$ ipython --no-banner

In [1]: import numpy as np

In [2]: from numpy import linalg as LA

In [3]: np.set_printoptions(precision=3, suppress=True, linewidth=160, floatmode="fixed")

In [4]: tidy = lambda a: np.round(a, 3) + 0

In [5]: F = np.loadtxt("w.csv", delimiter=",")

In [6]: print(tidy(F))
[[-0.616  0.392 -0.521 -0.386  0.159]
 [ 0.259 -0.443  0.010 -0.854 -0.017]
 [ 0.324  0.442 -0.034 -0.065 -0.613]
 [ 0.616  0.441 -0.377 -0.095  0.250]
 [-0.227  0.422  0.614 -0.321 -0.254]
 [ 0.130  0.288  0.455 -0.073  0.687]]

In [7]: out = np.c_[F[:, :3] @ np.array([[0, -1, 0], [0, 2, -2], [-2, -2, -2]]), np.array([5, 1, 0, 3, 5, 3])]

In [8]: print(tidy(out))
[[ 1.043  2.443  0.259  5.000]
 [-0.021 -1.165  0.865  1.000]
 [ 0.068  0.626 -0.816  0.000]
 [ 0.755  1.020 -0.127  3.000]
 [-1.229 -0.158 -2.073  5.000]
 [-0.910 -0.464 -1.486  3.000]]

In [9]: print(LA.matrix_rank(out))
4

In [10]: print(LA.matrix_rank(np.c_[F, out]))
6

In [11]: print(tidy(LA.norm(LA.qr(F)[0].T @ out, axis=0) ** 2 / ((out ** 2).sum(axis=0) + 1e-12)))
[1.000 1.000 1.000 0.965]

In [12]: P = out @ LA.solve(out.T @ out, out.T)

In [13]: print(tidy((np.eye(6) - P) @ out))
[[0.000 0.000 0.000 0.000]
 [0.000 0.000 0.000 0.000]
 [0.000 0.000 0.000 0.000]
 [0.000 0.000 0.000 0.000]
 [0.000 0.000 0.000 0.000]
 [0.000 0.000 0.000 0.000]]

In [14]: x0 = np.array([3, 0, 0, 2, 0])

In [15]: rhs = F @ x0

In [16]: b, lr = np.zeros(5), 1 / LA.norm(F, 2) ** 2

In [17]: for i in range(200):
    ...:     b -= lr * F.T @ (F @ b - rhs)
    ...:     if i % 50 == 0: print(i, round(LA.norm(F @ b - rhs), 3))
    ...: 
0 0.0
50 0.0
100 0.0
150 0.0

In [18]: print(tidy(LA.cond(F)))
1.0

In [19]: print(tidy(b))
[3.000 0.000 0.000 2.000 0.000]

In [20]: data = np.load("run4.npy")

In [21]: print(data)
[[0 0 0 0]
 [0 0 1 0]
 [0 1 0 0]
 [0 0 0 0]]

In [22]: out = np.array([[-1, 1, 3], [2, 2, 1], [-1, 2, -2], [3, 2, 3]])

In [23]: print(np.vstack([data, out.T]).shape)
(7, 4)

In [24]: print(np.einsum("ik,kj->ij", data, out))
[[ 0  0  0]
 [-1  2 -2]
 [ 2  2  1]
 [ 0  0  0]]

In [25]: print(LA.matrix_rank(data @ out))
2

In [26]: print(np.einsum("ik,kj->ji", data, out))
[[ 0 -1  2  0]
 [ 0  2  2  0]
 [ 0 -2  1  0]]

In [27]: print(LA.matrix_rank(np.vstack([data, out.T])))
4

In [28]: print(data @ out)
[[ 0  0  0]
 [-1  2 -2]
 [ 2  2  1]
 [ 0  0  0]]

In [29]: print(np.einsum("ij,ij->i", data, data))
[0 1 1 0]

In [30]: print(np.unravel_index(np.abs(data).argmax(), data.shape))
(np.int64(1), np.int64(2))

In [31]: np.zeros(4, 4)
---------------------------------------------------------------------------
TypeError                                 Traceback (most recent call last)
Cell In[31], line 1
----> 1 np.zeros(4, 4)

TypeError: Cannot interpret '4' as a data type

In [32]: print(tidy(LA.norm(data)))
1.414

In [33]: print(data.sum(axis=0))
[0 1 1 0]

In [34]: f = np.array([0, 1, -1])

In [35]: print(np.correlate(data[0], data[2], "full"))
[0 0 0 0 0 0 0]

In [36]: print(np.cross(data[0, :3], data[2, :3]))
[0 0 0]

In [37]: print(np.convolve(data[0], f))
[0 0 0 0 0 0]

In [38]: A = np.load("m.npy")

In [39]: print(A)
[[ 3.000  3.000  1.000  3.000  0.000  0.000]
 [ 3.000  1.000  1.000  2.000  0.000  0.000]
 [ 3.000  0.000  0.000  1.000  0.000  0.000]
 [ 2.000  3.000  1.000  2.000  0.000  0.000]
 [ 0.000  0.000  0.000  0.000  2.000  1.000]
 [ 0.000  0.000  0.000  0.000  1.000 -1.000]]

In [40]: x0 = np.array([4, 9, 1, -7, 3, -1])

In [41]: rhs = A @ x0

In [42]: b, lr = np.zeros(6), 1 / LA.norm(A, 2) ** 2

In [43]: for i in range(12):
    ...:     b -= lr * A.T @ (A @ b - rhs)
    ...:     if i % 2 == 0: print(i, round(LA.norm(A @ b - rhs), 3))
    ...: 
0 11.038
2 9.578
4 8.434
6 7.544
8 6.86
10 6.337

In [44]: print(tidy(b))
[0.931 3.783 0.888 1.786 1.737 0.002]

In [45]: J = np.load("case1.npy")

In [46]: print(J)
[[ 95   1   0  -5]
 [  1 152   6   7]
 [  1  -2 119   7]
 [  9  -4   4 167]]

In [47]: print(tidy(LA.norm(J, axis=0)))
[ 95.436 152.069 119.218 167.368]

In [48]: print(tidy(LA.norm(J, "nuc")))
533.694

In [49]: print(tidy(LA.norm(J, 2)))
168.17

In [50]: P = np.triu(np.array([[-1, 0, 1, 0], [-3, 1, 0, -3], [-3, -3, 0, -3], [-3, -1, 3, 1]]), 1) + np.eye(4)

In [51]: out = P @ J @ LA.inv(P)

In [52]: print(out)
[[ 96.000  -1.000  23.000  68.000]
 [-26.000 164.000  20.000  58.000]
 [-26.000  10.000 133.000 -65.000]
 [  9.000  -4.000  -5.000 140.000]]

In [53]: print(np.trace(out), np.trace(J))
533.0 533
